>>> import numpy as np
>>> from numpy import linalg as LA
>>> np.set_printoptions(precision=3, suppress=True, linewidth=120, floatmode="fixed")
>>> tidy = lambda a: np.round(a, 3) + 0
>>> B = np.array([[3, 2, 0, 3, 0],
...     [2, 3, 0, 1, 3],
...     [2, 0, 1, 0, 1],
...     [0, 1, 3, 2, 1],
...     [1, 0, 2, 1, 2]])
>>> A = np.triu(B)
>>> A
array([[3, 2, 0, 3, 0],
       [0, 3, 0, 1, 3],
       [0, 0, 1, 0, 1],
       [0, 0, 0, 2, 1],
       [0, 0, 0, 0, 2]])
>>> # triangular, det is the product of the diagonal
>>> A @ A
array([[ 9, 12,  0, 17,  9],
       [ 0,  9,  0,  5, 16],
       [ 0,  0,  1,  0,  3],
       [ 0,  0,  0,  4,  4],
       [ 0,  0,  0,  0,  4]])
>>> [int(LA.matrix_rank(LA.matrix_power(A, p))) for p in range(1, 6)]
[5, 5, 5, 5, 5]
>>> evals, V = LA.eig(A)
>>> tidy(np.sort(LA.eigvals(LA.inv(A))))
array([0.333, 0.333, 0.500, 0.500, 1.000])
>>> tidy(np.sort(LA.eigvals(A.T)))
array([1.000, 2.000, 2.000, 3.000, 3.000])
>>> (A + A.T) / 2
array([[3.000, 1.000, 0.000, 1.500, 0.000],
       [1.000, 3.000, 0.000, 0.500, 1.500],
       [0.000, 0.000, 1.000, 0.000, 0.500],
       [1.500, 0.500, 0.000, 2.000, 0.500],
       [0.000, 1.500, 0.500, 0.500, 2.000]])
>>> A @ A
array([[ 9, 12,  0, 17,  9],
       [ 0,  9,  0,  5, 16],
       [ 0,  0,  1,  0,  3],
       [ 0,  0,  0,  4,  4],
       [ 0,  0,  0,  0,  4]])
>>> np.allclose(A, A.T)
False
>>> (A - A.T) / 2
array([[ 0.000,  1.000,  0.000,  1.500,  0.000],
       [-1.000,  0.000,  0.000,  0.500,  1.500],
       [ 0.000,  0.000,  0.000,  0.000,  0.500],
       [-1.500, -0.500,  0.000,  0.000,  0.500],
       [ 0.000, -1.500, -0.500, -0.500,  0.000]])
>>> tidy(np.abs(LA.eigvals(A)).max())
np.float64(3.0)
>>> tidy(np.sort(np.abs(LA.eigvals(A))))
array([1.000, 2.000, 2.000, 3.000, 3.000])
